In [1]: import numpy as np

In [2]: np.set_printoptions(precision=2, suppress=True, linewidth=200, sign=" ")

In [3]: X = np.load("a.npy")

In [4]: print(X)
[[-3 -2  0  3]
 [-1 -2  0 -2]
 [-3  2  0 -2]
 [ 2 -3  1  3]]

In [5]: W = np.array([[7, 8, 8], [9, 4, 7], [5, 7, 9], [2, 7, 2]])

In [6]: c = np.array([-2, 0, -5])

In [7]: H = np.maximum(X @ W + c, 0)

In [8]: print((H > 0).astype(int))
[[ 0  0  0]
 [ 0  0  0]
 [ 0  0  0]
 [ 0  1  1]]

In [9]: print(np.linalg.matrix_rank(H))
1

In [10]: cent = np.array([[-2, -3], [-2, 3], [3, 3]])

In [11]: print(W @ cent)
[[ -6  27]
 [ -5   6]
 [  3  33]
 [-12  21]]

In [12]: Q, _ = np.linalg.qr(np.array([[1.5, -0.8, -0.7], [1.1, -1.0, -1.0], [-0.4, 0.6, 0.6]]))

In [13]: data = 5 * Q

In [14]: print(data)
[[-3.94  2.71 -1.46]
 [-2.89 -2.44  3.27]
 [ 1.05  3.42  3.49]]

In [15]: proj = np.triu(np.array([[-4, 0, 0], [5, -5, 4], [5, 5, 3]]), 1) + np.eye(3)

In [16]: B = proj @ data @ np.linalg.inv(proj)

In [17]: print(np.poly(B))
[   1.      2.9   -14.48 -125.  ]

In [18]: print(np.round(np.trace(B), 2), np.round(np.trace(data), 2))
-2.9 -2.9

In [19]: print(np.linalg.matrix_rank(B))
3

In [20]: print(np.linalg.pinv(data))
[[-0.16 -0.12  0.04]
 [ 0.11 -0.1   0.14]
 [-0.06  0.13  0.14]]

In [21]: print(np.linalg.norm(data, axis=0))
[ 5.  5.  5.]

In [22]: K = np.load("out3.npy")

In [23]: print(K)
[[ 1  0  0]
 [-2  1  0]
 [-1  1  1]]

In [24]: u = np.array([1, 1, 2])

In [25]: print(np.correlate(K[2], K[1], "full"))
[ 0 -1  3 -1 -2]

In [26]: print(np.polyval(u, K[2]))
[ 2  4  4]

In [27]: print(np.cross(K[2, :3], K[1, :3]))
[-1 -2  1]
